$ python3 -q
>>> import numpy as np
>>> from numpy import linalg as LA
>>> np.set_printoptions(precision=3, suppress=True, linewidth=100)
>>> f = np.array([0, -2, -1, 0, 0]) + 0.5
>>> E = np.outer(f, f) / (f @ f)
>>> print(E)
[[ 0.077 -0.231 -0.077  0.077  0.077]
 [-0.231  0.692  0.231 -0.231 -0.231]
 [-0.077  0.231  0.077 -0.077 -0.077]
 [ 0.077 -0.231 -0.077  0.077  0.077]
 [ 0.077 -0.231 -0.077  0.077  0.077]]
>>> U, sv, Vt = LA.svd(E)
>>> print(sv.round(3) + 0)
[1. 0. 0. 0. 0.]
>>> Y = U[:, :1] @ np.diag(sv[:1]) @ Vt[:1]
>>> print(np.round(LA.norm(E - Y) / LA.norm(E), 3))
0.0
>>> print(LA.matrix_rank(Y))
1
>>> print(round(np.abs(E - Y).max(), 3))
0.0
>>> x = np.array([-1, -3, 1, -3, 3])
>>> print(E @ E @ x)
[ 0.538 -1.615 -0.538  0.538  0.538]
>>> print(np.round((x - E @ x) @ (E @ x), 3))
0.0
>>> print(round(np.trace(E), 3))
1.0
>>> print(E @ x)
[ 0.538 -1.615 -0.538  0.538  0.538]
>>> rank = LA.matrix_rank(E)
>>> print(rank)
1
>>> N = LA.svd(E)[2][rank:].T
>>> print([int(LA.matrix_rank(E[:i])) for i in range(1, len(E) + 1)])
[1, 1, 1, 1, 1]
>>> print(np.allclose(E @ N, 0))
True
>>> print(N @ N.T)
[[ 0.923  0.231  0.077 -0.077 -0.077]
 [ 0.231  0.308 -0.231  0.231  0.231]
 [ 0.077 -0.231  0.923  0.077  0.077]
 [-0.077  0.231  0.077  0.923 -0.077]
 [-0.077  0.231  0.077 -0.077  0.923]]
>>> print(np.round(E @ N, 3) + 0)
[[0. 0. 0. 0.]
 [0. 0. 0. 0.]
 [0. 0. 0. 0.]
 [0. 0. 0. 0.]
 [0. 0. 0. 0.]]
>>> print(N.shape)
(5, 4)
>>> evals, evecs = LA.eigh(E)
>>> x = np.array([0, -1, -1, -3, -2])
>>> print(evecs * np.abs(evals) @ evecs.T)
[[ 0.077 -0.231 -0.077  0.077  0.077]
 [-0.231  0.692  0.231 -0.231 -0.231]
 [-0.077  0.231  0.077 -0.077 -0.077]
 [ 0.077 -0.231 -0.077  0.077  0.077]
 [ 0.077 -0.231 -0.077  0.077  0.077]]
>>> print(np.round(LA.eigvalsh(E[1:, 1:]), 3) + 0)
[0.    0.    0.    0.923]
>>> print(round(x @ E @ x, 3))
0.077
>>> U, sv, Vt = LA.svd(E)
>>> evecs = Vt[:(sv > 1e-8).sum()]
>>> rng = np.random.default_rng(669974)
>>> x = E[4] + 4 * E[3] + rng.integers(2) * np.eye(5)[1]
>>> print(x)
[ 0.385 -1.154 -0.385  0.385  0.385]
>>> print(np.allclose(evecs.T @ evecs @ x, x))
True
>>> print(LA.matrix_rank(np.vstack([E, x])))
1
>>> F = np.loadtxt("out4.csv", delimiter=",")
>>> print(F)
[[ 7.995 -5.999  7.998  0.005]
 [ 6.986 -4.025  3.024 -0.99 ]
 [-2.034  1.012 -3.019 -1.995]
 [ 1.008 -1.989  4.998  1.024]
 [ 1.991 -2.033  1.018 -1.972]]
>>> U, sv, Vt = LA.svd(F)
>>> print(sv)
[16.541  4.785  2.191  0.017]
>>> print(np.argmax(sv[:-1] / (sv[1:] + 1e-6)) + 1)
3
>>> Y = U[:, :3] @ np.diag(sv[:3]) @ Vt[:3]
>>> print(round(float(LA.norm(F - Y) / LA.norm(F)), 3))
0.001
>>> print(LA.matrix_rank(Y))
3
>>> print(LA.matrix_rank(F, rtol=0.05))
3
>>> print(round(LA.norm(F - Y, 2), 3), round(float(sv[3]), 3))
0.017 0.017
>>> hat = F @ LA.solve(F.T @ F, F.T)
>>> print(np.diag(hat))
[0.855 0.692 0.878 0.694 0.881]
>>> print(hat)
[[ 0.855  0.211  0.133  0.21  -0.131]
 [ 0.211  0.692 -0.194 -0.307  0.192]
 [ 0.133 -0.194  0.878 -0.193  0.12 ]
 [ 0.21  -0.307 -0.193  0.694  0.191]
 [-0.131  0.192  0.12   0.191  0.881]]
>>> print(np.allclose(hat @ hat, hat))
True
>>> print(np.round(LA.eigvalsh(hat), 3) + 0)
[0. 1. 1. 1. 1.]
>>> print(LA.cond(hat) > 100)
True
>>> print(np.argsort(-LA.norm(hat, axis=0).round(6), kind="stable")[:3])
[4 2 0]
>>> print(LA.matrix_rank(hat, rtol=0.1))
4
>>> feats = np.loadtxt("run2.csv", delimiter=",")
>>> print(feats)
[[ 0.  0.  0.  0.]
 [ 0. -2.  1. -1.]
 [ 0. -1.  0.  0.]
 [ 0. -2. -2.  0.]]
>>> G = feats.T @ feats
>>> print(LA.eigvalsh(G)[::-1])
[10.078  4.84   0.082  0.   ]
>>> U, sv, Vt = LA.svd(feats)
>>> evecs = Vt[:(sv > 1e-8).sum()]
>>> x = feats[2] + 4 * feats[0] + rng.integers(2) * np.eye(4)[1]
>>> print(x)
[0. 0. 0. 0.]
>>> print(np.diag(evecs.T @ evecs))
[0. 1. 1. 1.]
>>> print(LA.matrix_rank(np.vstack([feats, x])))
3
>>> print(np.allclose(evecs.T @ evecs @ x, x))
True
>>> Y = np.array([[6, -8], [-2, 6]])
>>> Z = np.kron(Y, feats)
>>> print(Z.shape)
(8, 8)
>>> print(LA.matrix_rank(Z))
6
>>> print(np.einsum("ii->", feats))
-2.0
>>> J = np.cumsum(np.array([[2, 3, 1, 2],
...     [3, 1, 2, 3],
...     [1, 1, 0, 1],
...     [1, 3, 2, 2],
...     [3, 0, 3, 3],
...     [3, 2, 3, 3],
...     [3, 3, 2, 0],
...     [1, 2, 3, 0],
...     [3, 0, 0, 2],
...     [1, 0, 0, 2],
...     [1, 2, 1, 2],
...     [2, 1, 0, 3],
...     [0, 1, 2, 0],
...     [1, 2, 1, 3],
...     [3, 3, 3, 3],
...     [3, 0, 2, 1],
...     [1, 2, 2, 2],
...     [1, 0, 1, 3],
...     [3, 2, 0, 1],
...     [2, 2, 2, 1],
...     [1, 0, 1, 3],
...     [1, 0, 2, 0],
...     [2, 3, 3, 3],
...     [2, 1, 0, 1],
...     [0, 1, 2, 3],
...     [1, 3, 1, 1],
...     [3, 3, 3, 0],
...     [2, 1, 1, 0],
...     [3, 1, 1, 0]]), axis=0)
>>> print(J)
[[ 2  3  1  2]
 [ 5  4  3  5]
 [ 6  5  3  6]
 [ 7  8  5  8]
 [10  8  8 11]
 [13 10 11 14]
 [16 13 13 14]
 [17 15 16 14]
 [20 15 16 16]
 [21 15 16 18]
 [22 17 17 20]
 [24 18 17 23]
 [24 19 19 23]
 [25 21 20 26]
 [28 24 23 29]
 [31 24 25 30]
 [32 26 27 32]
 [33 26 28 35]
 [36 28 28 36]
 [38 30 30 37]
 [39 30 31 40]
 [40 30 33 40]
 [42 33 36 43]
 [44 34 36 44]
 [44 35 38 47]
 [45 38 39 48]
 [48 41 42 48]
 [50 42 43 48]
 [53 43 44 48]]
>>> Ac = (J - J.mean(axis=0)) / J.std(axis=0)
>>> print(Ac.std(axis=0))
[1. 1. 1. 1.]
>>> coef = LA.lstsq(np.delete(Ac, 0, axis=1), Ac[:, 0])[0]
>>> print(coef)
[0.222 0.515 0.262]
>>> Y = np.c_[J[:, :2] @ np.array([[-1, 2], [1, 0]]), np.array([0, 0, 1, 1, 0, 2, 2, 0, 2, 0, 2, 2, 1, 1, 2, 0, 0, 0, 1, 1, 0, 2, 0, 1, 2, 0, 1, 1, 2])]
>>> print(Y)
[[  1   4   0]
 [ -1  10   0]
 [ -1  12   1]
 [  1  14   1]
 [ -2  20   0]
 [ -3  26   2]
 [ -3  32   2]
 [ -2  34   0]
 [ -5  40   2]
 [ -6  42   0]
 [ -5  44   2]
 [ -6  48   2]
 [ -5  48   1]
 [ -4  50   1]
 [ -4  56   2]
 [ -7  62   0]
 [ -6  64   0]
 [ -7  66   0]
 [ -8  72   1]
 [ -8  76   1]
 [ -9  78   0]
 [-10  80   2]
 [ -9  84   0]
 [-10  88   1]
 [ -9  88   2]
 [ -7  90   0]
 [ -7  96   1]
 [ -8 100   1]
 [-10 106   2]]
>>> print(np.round(LA.lstsq(J, Y[:, 0])[0], 3) + 0)
[-1.  1.  0.  0.]
>>> print(LA.matrix_rank(np.c_[J, Y]))
5
>>> print(LA.matrix_rank(Y))
3
>>> X = np.loadtxt("layer14.csv", delimiter=",")
>>> print(X)
[[ 0.865 -0.316 -0.226 -0.226 -0.226]
 [-0.316  0.263 -0.526 -0.526 -0.526]
 [-0.226 -0.526  0.624 -0.376 -0.376]
 [-0.226 -0.526 -0.376  0.624 -0.376]
 [-0.226 -0.526 -0.376 -0.376  0.624]]
>>> U, sv = LA.svd(X)
Traceback (most recent call last):
  File "<python-input-84>", line 1, in <module>
    U, sv = LA.svd(X)
    ^^^^^
ValueError: too many values to unpack (expected 2)
>>> U, sv, Vt = LA.svd(X, full_matrices=False)
>>> print(U.shape, sv.shape, Vt.shape)
(5, 5) (5,) (5, 5)
>>> print((sv > 1e-8).sum())
5
>>> print(np.allclose(U * sv @ Vt, X))
True
>>> print(Vt @ Vt.T)
[[1. 0. 0. 0. 0.]
 [0. 1. 0. 0. 0.]
 [0. 0. 1. 0. 0.]
 [0. 0. 0. 1. 0.]
 [0. 0. 0. 0. 1.]]
>>> print(np.all(LA.eigvalsh(X) > 0))
False
>>> print(np.round(LA.eigvalsh(X).min(), 3))
-1.0
>>> evals, evecs = LA.eigh(X)
>>> x = np.array([-1, -3, 0, 3, -3])
>>> print(LA.eigvalsh(X[1:, 1:]))
[-0.865  1.     1.     1.   ]
>>> print(np.round(evecs * np.abs(evals) @ evecs.T, 3) + 0)
[[1. 0. 0. 0. 0.]
 [0. 1. 0. 0. 0.]
 [0. 0. 1. 0. 0.]
 [0. 0. 0. 1. 0.]
 [0. 0. 0. 0. 1.]]
>>> print(evecs * np.maximum(evals, 0) @ evecs.T)
[[ 0.932 -0.158 -0.113 -0.113 -0.113]
 [-0.158  0.632 -0.263 -0.263 -0.263]
 [-0.113 -0.263  0.812 -0.188 -0.188]
 [-0.113 -0.263 -0.188  0.812 -0.188]
 [-0.113 -0.263 -0.188 -0.188  0.812]]
>>> print(round(np.abs(X).sum(axis=1).max(), 3), round(float(np.abs(evals).max()), 3))
2.158 1.0
>>> print(round(float(x @ X @ x / (x @ x)), 3), round(evals[0], 3), round(evals[-1], 3))
0.691 -1.0 1.0
>>> print(np.round(x @ X @ x, 3))
19.338
